$ ipython --no-banner

In [1]: import numpy as np

In [2]: import numpy.linalg as la

In [3]: np.set_printoptions(precision=1, suppress=True, linewidth=100)

In [4]: def rd(a):
   ...:     return np.round(a, 1) + 0
   ...: 

In [5]: M2 = np.array([[0, -3, 1, -2, -1],
   ...:     [2, -3, 1, -1, -3],
   ...:     [-1, 3, -3, 3, 2],
   ...:     [-2, 2, -1, -2, -1]])

In [6]: E = M2.T @ M2

In [7]: E
Out[7]: 
array([[  9, -13,   7,  -1,  -6],
       [-13,  31, -17,  14,  16],
       [  7, -17,  12, -10,  -9],
       [ -1,  14, -10,  18,  13],
       [ -6,  16,  -9,  13,  15]])

In [8]: # symmetric, so the eigenvalues are real

In [9]: W = np.array([[0, 0, 3, 2, 3],
   ...:     [2, 0, 3, 0, 3],
   ...:     [3, 1, 2, 3, 2],
   ...:     [0, 3, 1, 3, 3],
   ...:     [1, 1, 0, 1, 2]])

In [10]: beta = np.array([-7, -2, -2, 6, -8])

In [11]: H = np.maximum(E @ W + beta, 0)

In [12]: (H > 0).mean(axis=0)
Out[12]: array([0.6, 0.6, 0.6, 0.8, 0.6])

In [13]: cent = np.array([[3, 1], [0, 1], [1, 3], [0, 3], [3, 3]])

In [14]: (H @ cent).round(6).argmax(axis=1)
Out[14]: array([1, 1, 1, 1, 1])

In [15]: vals, V = la.eigh(E)

In [16]: rd(la.svd(E, compute_uv=False))
Out[16]: array([64.9, 14.1,  4.3,  1.8,  0. ])

In [17]: rd(V.T @ E @ V)
Out[17]: 
array([[ 0. ,  0. ,  0. ,  0. ,  0. ],
       [ 0. ,  1.8,  0. ,  0. ,  0. ],
       [ 0. ,  0. ,  4.3,  0. ,  0. ],
       [ 0. ,  0. ,  0. , 14.1,  0. ],
       [ 0. ,  0. ,  0. ,  0. , 64.9]])

In [18]: rd(np.abs(V[:, -1]))
Out[18]: array([0.3, 0.7, 0.4, 0.4, 0.4])

In [19]: (vals > 1e-8).sum(), (vals < -1e-8).sum()
Out[19]: (np.int64(4), np.int64(0))

In [20]: np.unique(E.round(6), axis=0).shape
Out[20]: (5, 5)

In [21]: rd(np.trace(la.pinv(E) @ E))
Out[21]: np.float64(4.0)

In [22]: np.abs(np.diag(la.qr(E)[1])) > 1e-9
Out[22]: array([ True,  True,  True,  True, False])

In [23]: np.allclose(E[:-1].T @ la.lstsq(E[:-1].T, E[-1])[0], E[-1])
Out[23]: True

In [24]: rd(E @ la.pinv(E) @ E)
Out[24]: 
array([[  9., -13.,   7.,  -1.,  -6.],
       [-13.,  31., -17.,  14.,  16.],
       [  7., -17.,  12., -10.,  -9.],
       [ -1.,  14., -10.,  18.,  13.],
       [ -6.,  16.,  -9.,  13.,  15.]])

In [25]: la.lstsq(E[:-1].T, E[-1])[2]
Out[25]: np.int32(4)

In [26]: r = la.matrix_rank(E)

In [27]: r
Out[27]: np.int64(4)

In [28]: ns = la.svd(E)[2][r:].T

In [29]: rd(ns[:, 0] / ns[np.abs(ns[:, 0]).round(6).argmax(), 0])
Out[29]: array([ 1. ,  0.2, -0.6, -0.8,  0.6])

In [30]: [int(la.matrix_rank(E[:i])) for i in range(1, len(E) + 1)]
Out[30]: [1, 2, 3, 4, 4]

In [31]: np.allclose(E @ ns, 0)
Out[31]: True

In [32]: K = np.load("arr.npy")

In [33]: K
Out[33]: 
array([[ 70.8,  -9.7, -71.2,  10.6],
       [ 71.7, -11.1, -70.7,   9.3],
       [ 68.6,  -9.1, -69.3,   9.5],
       [ 68.8, -10.7, -69.9,  10.1],
       [ 71.8, -10.7, -70.7,  10.7],
       [ 72. , -10.8, -70.3,  10.4],
       [ 69.6, -10.4, -68.2,  11.9],
       [ 70.3,  -9.4, -70.5,   8. ],
       [ 71. ,  -8.5, -69.9,   8.2],
       [ 70.3, -10.3, -71.3,   9.3],
       [ 69. ,  -8.1, -70.3,   9.8],
       [ 69.4, -10.6, -70.7,   9.3],
       [ 69.3,  -7.8, -71.6,   9.9],
       [ 68.5,  -9.2, -71.8,  10.1],
       [ 69.9, -10.5, -70.8,  10.9]])

In [34]: cen = K - K.mean(axis=0)

In [35]: Uu, s, VT = la.svd(cen, full_matrices=False)

In [36]: rd(cen.mean(axis=0))
Out[36]: array([0., 0., 0., 0.])

In [37]: rd(VT[0] * np.sign(VT[0, np.abs(VT[0]).argmax()]))
Out[37]: array([ 0.7, -0.7,  0.1,  0.2])

In [38]: rd(np.abs(VT[-1]))
Out[38]: array([0.5, 0.7, 0.1, 0.5])

In [39]: rd(s)
Out[39]: array([5.1, 4.3, 3.2, 2.6])

In [40]: W0 = np.load("data.npy")

In [41]: W0
Out[41]: 
array([[ 0,  2, -1,  0],
       [ 0,  0,  3, -2],
       [ 0,  0,  0, -3],
       [ 0,  0,  0,  0]])

In [42]: Uu, s, VT = la.svd(W0)

In [43]: np.argmax(s[:-1] / (s[1:] + 1e-6)) + 1
Out[43]: np.int64(3)

In [44]: M2 = Uu[:, :3] @ np.diag(s[:3]) @ VT[:3]

In [45]: la.matrix_rank(M2)
Out[45]: np.int64(3)

In [46]: rd(la.norm(W0 - M2) / la.norm(W0))
Out[46]: np.float64(0.0)
